In [1]: import numpy as np

In [2]: import numpy.linalg as la

In [3]: np.set_printoptions(precision=2, suppress=True, linewidth=140)

In [4]: data = np.loadtxt("dump.csv", delimiter=",")

In [5]: print(data)
[[ 2.  3.  1.  4.  3.  1.]
 [ 2.  2.  2.  8.  0.  2.]
 [ 1.  2.  2. 12.  0.  3.]
 [ 1.  1.  2. 12.  0.  3.]
 [ 3.  0.  2. 12.  3.  3.]
 [ 3.  1.  0. 12.  0.  3.]
 [ 1.  2.  0.  4.  2.  1.]]

In [6]: gram = data.T @ data

In [7]: print(np.round(la.eigvalsh(gram)[::-1], 2) + 0)
[765.62  23.29   9.06   5.02   2.01   0.  ]

In [8]: print(np.trace(gram), (data ** 2).sum())
805.0 805.0

In [9]: rk = la.matrix_rank(data)

In [10]: print(rk)
5

In [11]: N = la.svd(data)[2][rk:].T

In [12]: print(la.matrix_rank(data.T @ data), la.matrix_rank(data @ data.T))
5 5

In [13]: print(round(la.norm(data, 2) / la.norm(data), 2))
0.98

In [14]: print(la.matrix_rank(data, rtol=0.1))
3

In [15]: E = np.array([[0.84, -0.51, 1.8, 0.94, -0.49, -0.42],
    ...:     [-1.79, 0.59, -0.27, -0.02, 0.48, -1.83],
    ...:     [-2.06, 0.18, -1.46, -0.88, 0.08, -0.62],
    ...:     [-1.92, 0.04, -3.52, -2.17, -0.09, 1.52],
    ...:     [-0.77, -1.92, 2.14, 0.92, 1.19, -2.87],
    ...:     [0.03, -1.14, 0.06, -0.26, -0.25, 0.45],
    ...:     [4.72, 0.17, 3.06, 1.97, -0.34, 1.62]])

In [16]: # null space of dimension 2

In [17]: Uu, sigma, VT = la.svd(E)

In [18]: print(np.argmax(sigma[:-1] / (sigma[1:] + 1e-6)) + 1)
4

In [19]: A2 = Uu[:, :4] @ np.diag(sigma[:4]) @ VT[:4]

In [20]: print(la.matrix_rank(E, rtol=0.05))
4

In [21]: print(round(float(la.norm(E - A2) / la.norm(E)), 2))
0.0

In [22]: print(la.lstsq(E[:-1].T, E[-1])[2])
4

In [23]: print(np.unique(E.round(6), axis=0).shape)
(7, 6)

In [24]: print(np.abs(np.diag(la.qr(E)[1])) > 1e-9)
[ True  True  True  True False False]

In [25]: A2 = np.array([[1, 0, -2],
    ...:     [2, 3, -2],
    ...:     [-3, 0, 1],
    ...:     [1, 0, -2],
    ...:     [-3, 0, 2],
    ...:     [-1, -2, 3]])

In [26]: print(la.matrix_rank(np.vstack([E, A2.T])))
6

In [27]: print(la.matrix_rank(E @ A2))
3

In [28]: rk = la.matrix_rank(E)

In [29]: print(rk)
4

In [30]: N = la.svd(E)[2][rk:].T

In [31]: print(la.matrix_rank(E.T @ E), la.matrix_rank(E @ E.T))
4 4

In [32]: print(N.shape)
(6, 2)

In [33]: print(N @ N.T)
[[ 0.29 -0.05 -0.19 -0.16 -0.19 -0.32]
 [-0.05  0.05  0.14 -0.14  0.05  0.06]
 [-0.19  0.14  0.4  -0.32  0.17  0.22]
 [-0.16 -0.14 -0.32  0.77  0.04  0.16]
 [-0.19  0.05  0.17  0.04  0.14  0.22]
 [-0.32  0.06  0.22  0.16  0.22  0.35]]

In [34]: print([int(la.matrix_rank(E[:i])) for i in range(1, len(E) + 1)])
[1, 2, 3, 4, 4, 4, 4]

In [35]: print(np.allclose(E @ N, 0))
True

In [36]: print([int(la.matrix_rank(E[:, :j + 1])) for j in range(6)])
[1, 2, 3, 4, 4, 4]

In [37]: W0 = np.load("test10.npy")

In [38]: print(W0)
[[  4 -18   8]
 [ -6  27 -12]
 [  0   0   0]]

In [39]: Uu, sigma, VT = la.svd(data)

In [40]: print(sigma.round(2) + 0)
[27.67  4.83  3.01  2.24  1.42  0.  ]

In [41]: print(np.argmax(sigma[:-1] / (sigma[1:] + 1e-6)) + 1)
5

In [42]: A2 = Uu[:, :5] @ np.diag(sigma[:5]) @ VT[:5]

In [43]: print(A2.round(2) + 0)
[[ 2.  3.  1.  4.  3.  1.]
 [ 2.  2.  2.  8.  0.  2.]
 [ 1.  2.  2. 12.  0.  3.]
 [ 1.  1.  2. 12.  0.  3.]
 [ 3.  0.  2. 12.  3.  3.]
 [ 3.  1.  0. 12.  0.  3.]
 [ 1.  2.  0.  4.  2.  1.]]

In [44]: print(la.matrix_rank(data, rtol=0.05))
5

In [45]: print(la.matrix_rank(A2))
5

In [46]: K = np.load("case6.npy")

In [47]: print(K)
[[ 1  1 -1 -1 -1 -1  1  1]
 [ 1  1  1  1 -1 -1 -1 -1]
 [ 1 -1  1 -1 -1  1 -1  1]
 [ 1 -1  1 -1  1 -1  1 -1]
 [ 1  1 -1 -1  1  1 -1 -1]
 [ 1  1  1  1  1  1  1  1]
 [ 1 -1 -1  1 -1  1  1 -1]
 [ 1 -1 -1  1  1 -1 -1  1]]

In [48]: gram = K.T @ K

In [49]: print(np.allclose(gram, gram.T))
True

In [50]: print(la.svd(K, compute_uv=False) ** 2)
[8. 8. 8. 8. 8. 8. 8. 8.]

In [51]: print((K @ K.T).shape)
(8, 8)

In [52]: print(la.eigvalsh(gram)[::-1])
[8. 8. 8. 8. 8. 8. 8. 8.]

In [53]: print(np.diag(gram))
[8 8 8 8 8 8 8 8]

In [54]: print(la.pinv(K))
[[ 0.12  0.12  0.12  0.12  0.12  0.12  0.12  0.12]
 [ 0.13  0.12 -0.13 -0.12  0.12  0.12 -0.13 -0.12]
 [-0.12  0.12  0.12  0.12 -0.12  0.13 -0.12 -0.13]
 [-0.12  0.13 -0.12 -0.13 -0.13  0.13  0.12  0.13]
 [-0.13 -0.12 -0.13  0.12  0.13  0.12 -0.12  0.13]
 [-0.13 -0.12  0.12 -0.12  0.13  0.12  0.12 -0.13]
 [ 0.12 -0.12 -0.13  0.12 -0.12  0.12  0.12 -0.12]
 [ 0.12 -0.12  0.13 -0.13 -0.12  0.13 -0.12  0.12]]

In [55]: print(K[:, 1] @ K[:, 7])
0

In [56]: A2 = K / la.norm(K, axis=1, keepdims=True)

In [57]: gram = A2 @ A2.T

In [58]: print(gram.round(2) + 0)
[[1. 0. 0. 0. 0. 0. 0. 0.]
 [0. 1. 0. 0. 0. 0. 0. 0.]
 [0. 0. 1. 0. 0. 0. 0. 0.]
 [0. 0. 0. 1. 0. 0. 0. 0.]
 [0. 0. 0. 0. 1. 0. 0. 0.]
 [0. 0. 0. 0. 0. 1. 0. 0.]
 [0. 0. 0. 0. 0. 0. 1. 0.]
 [0. 0. 0. 0. 0. 0. 0. 1.]]

In [59]: rng = np.random.default_rng(1215)

In [60]: labels = rng.permutation(8)

In [61]: print(labels)
[4 1 6 5 7 2 0 3]

In [62]: A2 = K[labels][:, labels]

In [63]: print(A2)
[[ 1  1 -1  1 -1 -1  1 -1]
 [-1  1 -1 -1 -1  1  1  1]
 [-1 -1  1  1 -1 -1  1  1]
 [ 1  1  1  1  1  1  1  1]
 [ 1 -1 -1 -1  1 -1  1  1]
 [-1 -1 -1  1  1  1  1 -1]
 [-1  1  1 -1  1 -1  1 -1]
 [ 1 -1  1 -1 -1  1  1 -1]]

In [64]: print(np.trace(A2))
6
